$ python -q
>>> import numpy as np
>>> import numpy.linalg as la
>>> np.set_printoptions(precision=3, suppress=True, linewidth=120, sign=" ")
>>> r0 = np.array([2, 2, 0])
>>> r1 = np.array([-2, 1, 0])
>>> E = r0[:, None] + r1[None, :]
>>> E
array([[ 0,  3,  2],
       [ 0,  3,  2],
       [-2,  1,  0]])
>>> # rank 2
>>> rng = np.random.default_rng(67)
>>> M2 = E + rng.integers(-2, 3, (3, 2)) @ rng.integers(-2, 3, (2, 3))
>>> M2
array([[ 1,  2,  3],
       [ 0,  1,  2],
       [-2,  1,  0]])
>>> la.svd(M2 - E, compute_uv=False)
array([ 2.358,  1.199,  0.   ])
>>> np.abs(M2 - E).sum(axis=1)
array([ 3,  2,  0])
>>> la.matrix_rank(E, rtol=0.1)
np.int64(2)
>>> np.argsort(-la.norm(E, axis=0).round(6), kind="stable")[:3]
array([ 1,  2,  0])
>>> np.round(la.norm(E, 2) / la.norm(E), 3)
np.float64(0.93)
>>> np.round(la.norm(E) ** 2 / la.norm(E, 2) ** 2, 3)
np.float64(1.156)
>>> round(float(la.norm(E, 1)), 3), np.round(la.norm(E, np.inf), 3)
(7.0, np.float64(5.0))
>>> round(la.norm(E, "nuc"), 3)
np.float64(7.223)
>>> la.norm(E, axis=1).argmax()
np.int64(0)
>>> proj = np.triu(np.array([[-3, 0, 2], [0, -1, -3], [-1, 0, 1]]), 1) + np.eye(3)
>>> M2 = proj @ E @ la.inv(proj)
>>> proj @ E - E @ proj
array([[-4.,  2.,  9.],
       [ 6., -3.,  9.],
       [ 0.,  0.,  7.]])
>>> np.round(np.poly(M2), 3) + 0
array([ 1., -3.,  2.,  0.])
>>> M2
array([[ -4.,   5.,  25.],
       [  6.,   0., -10.],
       [ -2.,   1.,   7.]])
>>> A = np.load("block1.npy")
>>> A
array([[ 0,  0,  0,  0],
       [ 0,  0,  0,  0],
       [ 4, -2, -2,  2],
       [ 4, -2, -2,  2]])
>>> rk = la.matrix_rank(A)
>>> rk
np.int64(1)
>>> ns = la.svd(A)[2][rk:].T
>>> la.matrix_rank(A.T @ A), la.matrix_rank(A @ A.T)
(np.int64(1), np.int64(1))
>>> np.round(A @ ns, 3) + 0
array([[ 0.,  0.,  0.],
       [ 0.,  0.,  0.],
       [ 0.,  0.,  0.],
       [ 0.,  0.,  0.]])
>>> U, sig, vt = la.svd(A, full_matrices=False)
>>> (sig > 1e-8).sum()
np.int64(1)
>>> np.round(U.T @ A @ vt.T, 3) + 0
array([[ 7.483,  0.   ,  0.   ,  0.   ],
       [ 0.   ,  0.   ,  0.   ,  0.   ],
       [ 0.   ,  0.   ,  0.   ,  0.   ],
       [ 0.   ,  0.   ,  0.   ,  0.   ]])
>>> np.abs(U[:, 0]).round(6).argmax()
np.int64(2)
>>> np.allclose(U * sig @ vt, A)
True
>>> np.round(sig / sig[0], 3) + 0
array([ 1.,  0.,  0.,  0.])
>>> np.round(np.sqrt((sig ** 2).sum()), 3), round(float(la.norm(A)), 3)
(np.float64(7.483), 7.483)
>>> M2 = A + rng.integers(-2, 3, (4, 1)) @ rng.integers(-2, 3, (1, 4))
>>> M2
array([[ 0, -4, -4,  4],
       [ 0,  2,  2, -2],
       [ 4,  2,  2, -2],
       [ 4,  0,  0,  0]])
>>> np.round(la.svd(M2 - A, compute_uv=False), 3) + 0
array([ 10.954,   0.   ,   0.   ,   0.   ])
>>> mat = np.load("x.npy")
>>> mat
array([[ 3,  1,  2],
       [ 1,  0,  2],
       [ 0,  1,  2],
       [ 2,  3,  2],
       [ 3,  0,  0]])
>>> vec = np.array([3, -3, -1])
>>> y = mat @ vec
>>> coef, lr = np.zeros(3), 1 / la.norm(mat, 2) ** 2
>>> for i in range(30):
...     coef -= lr * mat.T @ (mat @ coef - y)
...     if i % 5 == 0: print(i, round(la.norm(mat @ coef - y), 3))
... 
0 9.542
5 3.156
10 1.341
15 0.745
20 0.465
25 0.299
>>> coef
array([ 3.002, -2.907, -1.074])
>>> labels = rng.permutation(3)
>>> M2 = mat[:, labels] * rng.choice([-1, 1], 3)
>>> M2
array([[-1, -3,  2],
       [ 0, -1,  2],
       [-1,  0,  2],
       [-3, -2,  2],
       [ 0, -3,  0]])
>>> U, _, vt = la.svd(mat.T @ M2)
>>> labels
array([ 1,  0,  2])
>>> J = np.diag(np.array([1, -3, -2, -3])) + -3 * np.eye(4, k=1) + -3 * np.eye(4, k=-1)
>>> J
array([[ 1., -3.,  0.,  0.],
       [-3., -3., -3.,  0.],
       [ 0., -3., -2., -3.],
       [ 0.,  0., -3., -3.]])
>>> [round(float(la.det(J[:i, :i])), 2) + 0 for i in range(1, 5)]
[1.0, -12.0, 15.0, 63.0]
>>> round(la.eigvalsh(J).min(), 3)
np.float64(-7.14)
>>> M2 = J[0, 0] * J[1:] - np.outer(J[1:, 0], J[0])
>>> M2
array([[  0., -12.,  -3.,   0.],
       [  0.,  -3.,  -2.,  -3.],
       [  0.,   0.,  -3.,  -3.]])
>>> la.matrix_rank(M2), la.matrix_rank(J)
(np.int64(3), np.int64(4))
